% ipython --no-banner

In [1]: import numpy as np

In [2]: np.set_printoptions(precision=2, suppress=True, linewidth=160)

In [3]: E = np.load("m.npy")

In [4]: E
Out[4]: 
array([[1, 0, 3, 2, 0],
       [0, 1, 0, 0, 0],
       [3, 1, 0, 0, 1],
       [2, 0, 0, 0, 0],
       [2, 0, 0, 0, 0]])

In [5]: # rows and columns are dependent

In [6]: round(float(np.trace(np.linalg.pinv(E) @ E)), 2)
Out[6]: 4.0

In [7]: np.abs(np.diag(np.linalg.qr(E)[1])) > 1e-9
Out[7]: array([ True,  True,  True, False, False])

In [8]: np.linalg.matrix_rank(E, rtol=0.1)
Out[8]: np.int64(4)

In [9]: np.argsort(-np.linalg.norm(E, axis=0).round(6), kind="stable")[:3]
Out[9]: array([0, 2, 3])

In [10]: np.round(np.linalg.norm(E, 2) / np.linalg.norm(E), 2)
Out[10]: np.float64(0.78)

In [11]: np.linalg.cond(E) > 100
Out[11]: np.True_

In [12]: Uu, sigma, Vh = np.linalg.svd(E)

In [13]: V = Vh[:(sigma > 1e-8).sum()]

In [14]: rng = np.random.default_rng(707)

In [15]: vec = E[1] + -1 * E[0] + rng.integers(2) * np.eye(5)[0]

In [16]: vec
Out[16]: array([-1.,  1., -3., -2.,  0.])

In [17]: round(np.linalg.norm(vec - V.T @ V @ vec), 2)
Out[17]: np.float64(0.0)

In [18]: np.allclose(V.T @ V @ vec, vec)
Out[18]: True

In [19]: M = np.load("layer7.npy")

In [20]: M
Out[20]: 
array([[7, 1, 4],
       [1, 4, 0],
       [3, 6, 8],
       [4, 4, 3]])

In [21]: vec = np.array([2, 1, -3])

In [22]: y = M @ vec

In [23]: np.linalg.lstsq(M, y)[0]
Out[23]: array([ 2.,  1., -3.])

In [24]: np.round(np.linalg.pinv(M) @ M, 2) + 0
Out[24]: 
array([[1., 0., 0.],
       [0., 1., 0.],
       [0., 0., 1.]])

In [25]: y = y + 0.02 * rng.normal(size=4)

In [26]: y
Out[26]: array([  2.95,   6.04, -12.01,   2.99])

In [27]: coef, *_ = np.linalg.lstsq(M, y)

In [28]: np.round(np.linalg.norm(y - M @ coef), 2)
Out[28]: np.float64(0.01)

In [29]: coef
Out[29]: array([ 1.99,  1.01, -3.01])

In [30]: W1 = np.array([[3, 1], [2, 0], [1, 3]])

In [31]: coef = np.array([2, 1])

In [32]: H = np.maximum(M @ W1 + coef, 0)

In [33]: (H > 0).mean(axis=0)
Out[33]: array([1., 1.])

In [34]: (H > 0).astype(int)
Out[34]: 
array([[1, 1],
       [1, 1],
       [1, 1],
       [1, 1]])

In [35]: np.linalg.matrix_rank(H)
Out[35]: np.int64(2)

In [36]: C = np.array([[3, -3], [-1, 2]])

In [37]: (H @ C).round(6).argmax(axis=1)
Out[37]: array([0, 0, 0, 0])

In [38]: other = np.array([[-2, 0, 1], [0, -2, -2]])

In [39]: C = np.kron(other, M)

In [40]: round(float(np.linalg.norm(C, 2)), 2), round(float(np.linalg.norm(other, 2) * np.linalg.norm(M, 2)), 2)
Out[40]: (41.85, 41.85)

In [41]: C
Out[41]: 
array([[-14,  -2,  -8,   0,   0,   0,   7,   1,   4],
       [ -2,  -8,   0,   0,   0,   0,   1,   4,   0],
       [ -6, -12, -16,   0,   0,   0,   3,   6,   8],
       [ -8,  -8,  -6,   0,   0,   0,   4,   4,   3],
       [  0,   0,   0, -14,  -2,  -8, -14,  -2,  -8],
       [  0,   0,   0,  -2,  -8,   0,  -2,  -8,   0],
       [  0,   0,   0,  -6, -12, -16,  -6, -12, -16],
       [  0,   0,   0,  -8,  -8,  -6,  -8,  -8,  -6]])

In [42]: np.round(np.linalg.det(E), 2)
Out[42]: np.float64(0.0)

In [43]: np.allclose(E @ E.T, E.T @ E)
Out[43]: False

In [44]: (E - E.T) / 2
Out[44]: 
array([[ 0. ,  0. ,  0. ,  0. , -1. ],
       [ 0. ,  0. , -0.5,  0. ,  0. ],
       [ 0. ,  0.5,  0. ,  0. ,  0.5],
       [ 0. ,  0. ,  0. ,  0. ,  0. ],
       [ 1. ,  0. , -0.5,  0. ,  0. ]])

In [45]: np.linalg.matrix_power(E, 3)
Out[45]: 
array([[33,  6, 42, 28,  3],
       [ 0,  1,  0,  0,  0],
       [44, 10, 15, 10,  9],
       [28,  6,  6,  4,  6],
       [28,  6,  6,  4,  6]])

In [46]: F = np.load("a.npy")

In [47]: F
Out[47]: 
array([[ 0.,  0.,  2.,  4.,  1.],
       [ 0.,  0.,  5., -2.,  2.],
       [ 2.,  5.,  0.,  0.,  0.],
       [ 4., -2.,  0.,  0.,  0.],
       [ 1.,  2.,  0.,  0.,  0.]])

In [48]: rank = np.linalg.matrix_rank(F)

In [49]: rank
Out[49]: np.int64(4)

In [50]: null = np.linalg.svd(F)[2][rank:].T

In [51]: np.allclose(F @ null, 0)
Out[51]: True

In [52]: np.round(F @ null, 2) + 0
Out[52]: 
array([[0.],
       [0.],
       [0.],
       [0.],
       [0.]])

In [53]: C = 5 * np.array([[0.6, -0.5, 0.2, 0.5], [1.7, 0.8, 0.9, 1.3], [-0.3, -0.6, -0.6, 0.1]])

In [54]: idx = rng.integers(0, 3, 15)

In [55]: A = C[idx] + rng.normal(size=(15, 4))

In [56]: A
Out[56]: 
array([[10.22,  4.36,  4.98,  6.45],
       [-0.62, -1.5 , -2.49,  2.39],
       [ 6.14,  5.5 ,  4.25,  4.94],
       [ 8.34,  5.16,  3.  ,  7.4 ],
       [-1.44, -1.96, -2.3 ,  1.79],
       [-1.84, -3.87, -1.44,  1.64],
       [ 4.16, -2.35,  0.81,  1.33],
       [-1.91, -2.53, -2.57,  1.03],
       [ 2.52, -3.12, -0.48,  1.04],
       [-0.28, -4.91, -2.63,  1.4 ],
       [10.55,  4.22,  5.45,  6.96],
       [-1.39, -3.28, -2.71,  0.43],
       [ 4.07, -2.47,  1.94,  4.07],
       [ 4.4 , -3.74,  1.17,  2.92],
       [-3.2 , -3.33, -5.95,  0.26]])

In [57]: Xc = A - A.mean(axis=0)

In [58]: V = np.linalg.svd(Xc)[2][:3]

In [59]: other = Xc - Xc @ V.T @ V

In [60]: np.round(np.cov(Xc @ V.T, rowvar=False), 2) + 0
Out[60]: 
array([[47.15,  0.  ,  0.  ],
       [ 0.  ,  3.72,  0.  ],
       [ 0.  ,  0.  ,  0.64]])

In [61]: other.std(axis=0)
Out[61]: array([0.35, 0.18, 0.28, 0.54])

In [62]: np.linalg.norm(other, axis=1).round(6).argmax()
Out[62]: np.int64(5)

In [63]: (Xc @ V.T).std(axis=0)
Out[63]: array([6.63, 1.86, 0.77])
